$ ipython --no-banner

In [1]: import numpy as np

In [2]: np.set_printoptions(suppress=True, linewidth=200)

In [3]: other = np.array([[-3, 2, 2, 0, 3, 1, 0, -1, 2, 1, 2, -3, 3]])

In [4]: K = other.T @ other

In [5]: K
Out[5]: 
array([[ 9, -6, -6,  0, -9, -3,  0,  3, -6, -3, -6,  9, -9],
       [-6,  4,  4,  0,  6,  2,  0, -2,  4,  2,  4, -6,  6],
       [-6,  4,  4,  0,  6,  2,  0, -2,  4,  2,  4, -6,  6],
       [ 0,  0,  0,  0,  0,  0,  0,  0,  0,  0,  0,  0,  0],
       [-9,  6,  6,  0,  9,  3,  0, -3,  6,  3,  6, -9,  9],
       [-3,  2,  2,  0,  3,  1,  0, -1,  2,  1,  2, -3,  3],
       [ 0,  0,  0,  0,  0,  0,  0,  0,  0,  0,  0,  0,  0],
       [ 3, -2, -2,  0, -3, -1,  0,  1, -2, -1, -2,  3, -3],
       [-6,  4,  4,  0,  6,  2,  0, -2,  4,  2,  4, -6,  6],
       [-3,  2,  2,  0,  3,  1,  0, -1,  2,  1,  2, -3,  3],
       [-6,  4,  4,  0,  6,  2,  0, -2,  4,  2,  4, -6,  6],
       [ 9, -6, -6,  0, -9, -3,  0,  3, -6, -3, -6,  9, -9],
       [-9,  6,  6,  0,  9,  3,  0, -3,  6,  3,  6, -9,  9]])

In [6]: vals, vecs = np.linalg.eigh(K)

In [7]: vec = np.array([1, 0, 2, -2, -2, -3, 2, -1, 0, 1, -1, 1, 1])

In [8]: vec @ K @ vec
Out[8]: np.int64(64)

In [9]: (np.sign(vecs[:, -1].round(6)) == np.sign(vecs[0, -1].round(6))).astype(int)
Out[9]: array([1, 0, 0, 0, 0, 0, 0, 1, 0, 0, 0, 1, 0])

In [10]: print(np.round(vec @ K @ vec / (vec @ vec), 3), round(float(vals[0]), 3), vals[-1])
2.065 -0.0 55.0

In [11]: np.abs(np.diag(np.linalg.qr(K)[1])) > 1e-9
Out[11]: array([ True, False, False, False, False, False, False, False, False, False, False, False, False])

In [12]: np.allclose(K[:-1].T @ np.linalg.lstsq(K[:-1].T, K[-1])[0], K[-1])
Out[12]: True

In [13]: np.linalg.lstsq(K[:-1].T, K[-1])[2]
Out[13]: np.int32(1)

In [14]: U, s, vt = np.linalg.svd(K)

In [15]: vecs = vt[:(s > 1e-8).sum()]

In [16]: rng = np.random.default_rng(31)

In [17]: vec = K[7] + 4 * K[10] + rng.integers(2) * np.eye(13)[8]

In [18]: vec
Out[18]: array([-21.,  14.,  14.,   0.,  21.,   7.,   0.,  -7.,  15.,   7.,  14., -21.,  21.])

In [19]: np.linalg.matrix_rank(np.vstack([K, vec]))
Out[19]: np.int64(2)

In [20]: np.round(np.linalg.norm(vec - vecs.T @ vecs @ vec), 3)
Out[20]: np.float64(0.963)

In [21]: np.round(np.diag(vecs.T @ vecs), 3)
Out[21]: array([0.164, 0.073, 0.073, 0.   , 0.164, 0.018, 0.   , 0.018, 0.073, 0.018, 0.073, 0.164, 0.164])

In [22]: np.argsort(-np.linalg.norm(K, axis=0).round(6), kind="stable")[:3]
Out[22]: array([ 0,  4, 11])

In [23]: np.linalg.cond(K) > 100
Out[23]: np.True_

In [24]: U, s, vt = np.linalg.svd(K, full_matrices=False)

In [25]: np.cumsum(s ** 2) / np.sum(s ** 2)
Out[25]: array([1., 1., 1., 1., 1., 1., 1., 1., 1., 1., 1., 1., 1.])

In [26]: U.shape, s.shape, vt.shape
Out[26]: ((13, 13), (13,), (13, 13))

In [27]: np.round(s / s[0], 3) + 0
Out[27]: array([1., 0., 0., 0., 0., 0., 0., 0., 0., 0., 0., 0., 0.])

In [28]: J = np.load("w.npy")

In [29]: J
Out[29]: 
array([[ 5,  7,  1,  3, -6,  9,  3,  1, -3, -6,  8],
       [-8,  8, -7,  1, -2,  2,  0,  3,  8, -3, -5],
       [ 5,  8, -1,  3, -1,  2,  1,  3,  2, -6,  5],
       [-4, -9, -2,  4,  7, -5, -4,  1,  8, -7, -5],
       [ 6,  8, -4,  8,  5,  8, -6,  3, -5, -4, -9],
       [ 7, -1, -5,  6, -6,  6,  9,  7, -7,  0,  0],
       [-8,  1,  6, -9, -7,  1, -7,  8,  9, -7,  0],
       [-4, -7,  7, -2, -8, -6, -6,  5, -1,  6, -3],
       [-7,  0, -5,  3, -1, -7,  9,  1, -9,  9,  6],
       [ 1,  1, -7, -6, -5, -8,  1, -4, -7, -5,  4]])

In [30]: np.round(np.linalg.norm(J, 1), 3), round(float(np.linalg.norm(J, np.inf)), 3)
Out[30]: (np.float64(59.0), 66.0)

In [31]: np.linalg.norm(J, axis=1).argmax()
Out[31]: np.int64(6)

In [32]: round(np.linalg.norm(J, 2), 3)
Out[32]: np.float64(31.858)

In [33]: round(np.linalg.norm(J, "nuc"), 3)
Out[33]: np.float64(162.684)

In [34]: round(float(np.linalg.norm(J[4], 1)), 3), round(np.linalg.norm(J[4], np.inf), 3)
Out[34]: (66.0, np.float64(9.0))

In [35]: print(np.round(np.linalg.norm(J, axis=0), 3))
[18.574 19.339 15.969 16.279 17.029 19.079 17.607 13.565 20.664 18.358 16.763]

In [36]: round(np.linalg.norm(J) ** 2 / np.linalg.norm(J, 2) ** 2, 3)
Out[36]: np.float64(3.381)

In [37]: np.round(np.linalg.norm(J[4] - J[9]), 3)
Out[37]: np.float64(30.116)

In [38]: np.round(np.linalg.norm(J, axis=1), 3)
Out[38]: array([17.889, 17.117, 13.379, 18.601, 20.881, 19.026, 21.794, 18.028, 20.322, 16.823])

In [39]: A = np.load("dump.npy")

In [40]: A.round(3)
Out[40]: 
array([[ 0.48 , -0.52 , -0.52 , -0.047, -0.331, -0.047, -0.237, -0.047, -0.237],
       [-0.52 ,  0.48 , -0.52 , -0.047, -0.331, -0.047, -0.237, -0.047, -0.237],
       [-0.52 , -0.52 ,  0.48 , -0.047, -0.331, -0.047, -0.237, -0.047, -0.237],
       [-0.047, -0.047, -0.047,  0.996, -0.03 , -0.004, -0.022, -0.004, -0.022],
       [-0.331, -0.331, -0.331, -0.03 ,  0.789, -0.03 , -0.151, -0.03 , -0.151],
       [-0.047, -0.047, -0.047, -0.004, -0.03 ,  0.996, -0.022, -0.004, -0.022],
       [-0.237, -0.237, -0.237, -0.022, -0.151, -0.022,  0.892, -0.022, -0.108],
       [-0.047, -0.047, -0.047, -0.004, -0.03 , -0.004, -0.022,  0.996, -0.022],
       [-0.237, -0.237, -0.237, -0.022, -0.151, -0.022, -0.108, -0.022,  0.892]])

In [41]: vals, vecs = np.linalg.eigh(A)

In [42]: np.unique(vals.round(6) + 0, return_counts=True)[1]
Out[42]: array([1, 8])

In [43]: vals.sum(), np.trace(A)
Out[43]: (np.float64(7.0), np.float64(7.0))

In [44]: np.round(vecs.T @ A @ vecs, 3) + 0
Out[44]: 
array([[-1.,  0.,  0.,  0.,  0.,  0.,  0.,  0.,  0.],
       [ 0.,  1.,  0.,  0.,  0.,  0.,  0.,  0.,  0.],
       [ 0.,  0.,  1.,  0.,  0.,  0.,  0.,  0.,  0.],
       [ 0.,  0.,  0.,  1.,  0.,  0.,  0.,  0.,  0.],
       [ 0.,  0.,  0.,  0.,  1.,  0.,  0.,  0.,  0.],
       [ 0.,  0.,  0.,  0.,  0.,  1.,  0.,  0.,  0.],
       [ 0.,  0.,  0.,  0.,  0.,  0.,  1.,  0.,  0.],
       [ 0.,  0.,  0.,  0.,  0.,  0.,  0.,  1.,  0.],
       [ 0.,  0.,  0.,  0.,  0.,  0.,  0.,  0.,  1.]])

In [45]: print(np.round(vecs @ np.diag(vals) @ vecs.T, 3))
[[ 0.48  -0.52  -0.52  -0.047 -0.331 -0.047 -0.237 -0.047 -0.237]
 [-0.52   0.48  -0.52  -0.047 -0.331 -0.047 -0.237 -0.047 -0.237]
 [-0.52  -0.52   0.48  -0.047 -0.331 -0.047 -0.237 -0.047 -0.237]
 [-0.047 -0.047 -0.047  0.996 -0.03  -0.004 -0.022 -0.004 -0.022]
 [-0.331 -0.331 -0.331 -0.03   0.789 -0.03  -0.151 -0.03  -0.151]
 [-0.047 -0.047 -0.047 -0.004 -0.03   0.996 -0.022 -0.004 -0.022]
 [-0.237 -0.237 -0.237 -0.022 -0.151 -0.022  0.892 -0.022 -0.108]
 [-0.047 -0.047 -0.047 -0.004 -0.03  -0.004 -0.022  0.996 -0.022]
 [-0.237 -0.237 -0.237 -0.022 -0.151 -0.022 -0.108 -0.022  0.892]]

In [46]: np.round(vecs.T @ vecs, 3) + 0
Out[46]: 
array([[1., 0., 0., 0., 0., 0., 0., 0., 0.],
       [0., 1., 0., 0., 0., 0., 0., 0., 0.],
       [0., 0., 1., 0., 0., 0., 0., 0., 0.],
       [0., 0., 0., 1., 0., 0., 0., 0., 0.],
       [0., 0., 0., 0., 1., 0., 0., 0., 0.],
       [0., 0., 0., 0., 0., 1., 0., 0., 0.],
       [0., 0., 0., 0., 0., 0., 1., 0., 0.],
       [0., 0., 0., 0., 0., 0., 0., 1., 0.],
       [0., 0., 0., 0., 0., 0., 0., 0., 1.]])
